In [1]: import numpy as np

In [2]: np.set_printoptions(precision=2, suppress=True, linewidth=120)

In [3]: def rd(a):
   ...:     return np.round(a, 2) + 0
   ...: 

In [4]: J = np.array([[-0.1, 0.9, 0.2, -1.4],
   ...:     [-0.7, -0.9, 1.0, -0.5],
   ...:     [-0.1, 0.8, -1.3, -0.4],
   ...:     [0.79, 0.66, -0.64, 0.87],
   ...:     [0.8, 0.7, -0.6, 0.8]])

In [5]: hat = J @ np.linalg.solve(J.T @ J, J.T)

In [6]: rd(np.diag(hat))
Out[6]: array([1.  , 0.99, 1.  , 0.55, 0.46])

In [7]: rd((np.eye(5) - hat) @ J)
Out[7]: 
array([[0., 0., 0., 0.],
       [0., 0., 0., 0.],
       [0., 0., 0., 0.],
       [0., 0., 0., 0.],
       [0., 0., 0., 0.]])

In [8]: np.allclose(hat @ hat, hat)
Out[8]: True

In [9]: print(rd(np.trace(hat)))
4.0

In [10]: other = J / np.sqrt((J ** 2).mean(axis=1, keepdims=True))

In [11]: np.linalg.matrix_rank(other) == np.linalg.matrix_rank(J)
Out[11]: np.True_

In [12]: other = J / np.linalg.norm(J, axis=1, keepdims=True)

In [13]: C2 = other @ other.T

In [14]: rd(np.degrees(np.arccos(np.clip(C2[0, 1], -1, 1))))
Out[14]: np.float64(86.58)

In [15]: (np.abs(C2) > 0.9).astype(int)
Out[15]: 
array([[1, 0, 0, 0, 0],
       [0, 1, 0, 1, 1],
       [0, 0, 1, 0, 0],
       [0, 1, 0, 1, 1],
       [0, 1, 0, 1, 1]])

In [16]: print(np.argwhere(np.triu(np.abs(C2) > 0.95, 1)))
[[3 4]]

In [17]: rd(C2[0])
Out[17]: array([ 1.  ,  0.06,  0.39, -0.33, -0.28])

In [18]: (C2 - 2 * np.eye(5)).round(6).argmax(axis=1)
Out[18]: array([2, 0, 4, 4, 3])

In [19]: K = np.loadtxt("a.csv", delimiter=",")

In [20]: K
Out[20]: 
array([[5., 0., 3., 3., 3., 5., 2., 2., 3., 0., 3., 2., 1.],
       [5., 5., 0., 0., 1., 0., 0., 0., 3., 4., 4., 1., 5.],
       [5., 4., 2., 3., 2., 1., 0., 5., 4., 0., 4., 3., 0.],
       [3., 4., 2., 5., 3., 3., 1., 0., 3., 1., 5., 1., 3.],
       [0., 4., 5., 2., 4., 5., 2., 5., 4., 1., 2., 3., 1.],
       [4., 0., 2., 0., 4., 3., 1., 2., 2., 3., 0., 1., 4.],
       [2., 2., 1., 0., 4., 5., 0., 2., 4., 4., 3., 2., 3.],
       [4., 4., 2., 4., 4., 0., 1., 3., 1., 4., 2., 2., 1.],
       [4., 4., 2., 4., 4., 0., 1., 3., 1., 4., 2., 2., 1.],
       [1., 3., 0., 3., 4., 3., 4., 3., 5., 4., 5., 2., 4.],
       [2., 2., 2., 5., 1., 1., 2., 4., 0., 3., 1., 0., 0.],
       [2., 1., 4., 0., 5., 1., 5., 3., 5., 3., 1., 1., 2.],
       [4., 0., 0., 5., 1., 0., 0., 1., 1., 0., 1., 0., 2.],
       [4., 4., 4., 5., 2., 5., 5., 2., 0., 1., 1., 3., 4.]])

In [21]: vec = np.array([-4, 7, 9, 5, 6, -5, 6, -5, -9, -3, 0, -5, -1])

In [22]: rhs = K @ vec

In [23]: c, lr = np.zeros(13), 1 / np.linalg.norm(K, 2) ** 2

In [24]: for i in range(30):
    ...:     c -= lr * K.T @ (K @ c - rhs)
    ...:     if i % 10 == 0: print(i, round(np.linalg.norm(K @ c - rhs), 2))
    ...: 
0 112.9
10 69.5
20 50.16

In [25]: rd(np.linalg.cond(K))
Out[25]: np.float64(173.06)

In [26]: th = np.radians(90)

In [27]: R = np.eye(13)

In [28]: R[4, 4] = R[7, 7] = np.cos(th)

In [29]: R[4, 7], R[7, 4] = -np.sin(th), np.sin(th)

In [30]: other = K @ R.T

In [31]: rd(np.linalg.svd(K, compute_uv=False)), rd(np.linalg.svd(other, compute_uv=False))
Out[31]: 
(array([33.66, 10.26,  9.76,  7.74,  7.27,  6.4 ,  5.41,  4.75,  3.42,  2.54,  2.29,  0.66,  0.19]),
 array([33.66, 10.26,  9.76,  7.74,  7.27,  6.4 ,  5.41,  4.75,  3.42,  2.54,  2.29,  0.66,  0.19]))

In [32]: np.abs(other - K).max(axis=0)
Out[32]: array([0., 0., 0., 0., 9., 0., 0., 3., 0., 0., 0., 0., 0.])

In [33]: hat = K @ np.linalg.solve(K.T @ K, K.T)

In [34]: rd(np.trace(hat))
Out[34]: np.float64(13.0)

In [35]: rd(np.diag(hat))
Out[35]: array([1. , 1. , 1. , 1. , 1. , 1. , 1. , 0.5, 0.5, 1. , 1. , 1. , 1. , 1. ])

In [36]: vec = np.array([2, 3, 3, 0, 3, 2, 0, 1, 1, 3, 2, 0, 0])

In [37]: rhs = K @ vec

In [38]: try:
    ...:     np.linalg.solve(K, rhs)
    ...: except np.linalg.LinAlgError as e:
    ...:     print(e)
    ...: 
Last 2 dimensions of the array must be square

In [39]: rd(np.linalg.solve(K.T @ K, K.T @ rhs))
Out[39]: array([2., 3., 3., 0., 3., 2., 0., 1., 1., 3., 2., 0., 0.])

In [40]: print(rhs)
[49. 51. 53. 55. 65. 45. 59. 58. 58. 59. 36. 55. 15. 55.]

In [41]: print(rd(np.linalg.lstsq(K, rhs)[0]))
[2. 3. 3. 0. 3. 2. 0. 1. 1. 3. 2. 0. 0.]

In [42]: rng = np.random.default_rng(432815)

In [43]: rhs = rhs + 0.02 * rng.normal(size=14)

In [44]: print(rd(rhs))
[48.99 51.   52.94 55.01 65.   45.   59.   58.   57.97 59.01 36.02 54.98 15.   55.02]

In [45]: c, *_ = np.linalg.lstsq(K, rhs)

In [46]: rd(K.T @ (rhs - K @ c))
Out[46]: array([0., 0., 0., 0., 0., 0., 0., 0., 0., 0., 0., 0., 0.])

In [47]: rd(np.linalg.norm(rhs - K @ c))
Out[47]: np.float64(0.02)

In [48]: rd(c)
Out[48]: array([ 1.98,  2.97,  3.03,  0.01,  2.98,  1.99, -0.01,  1.  ,  0.99,  3.02,  2.03,  0.03,  0.02])
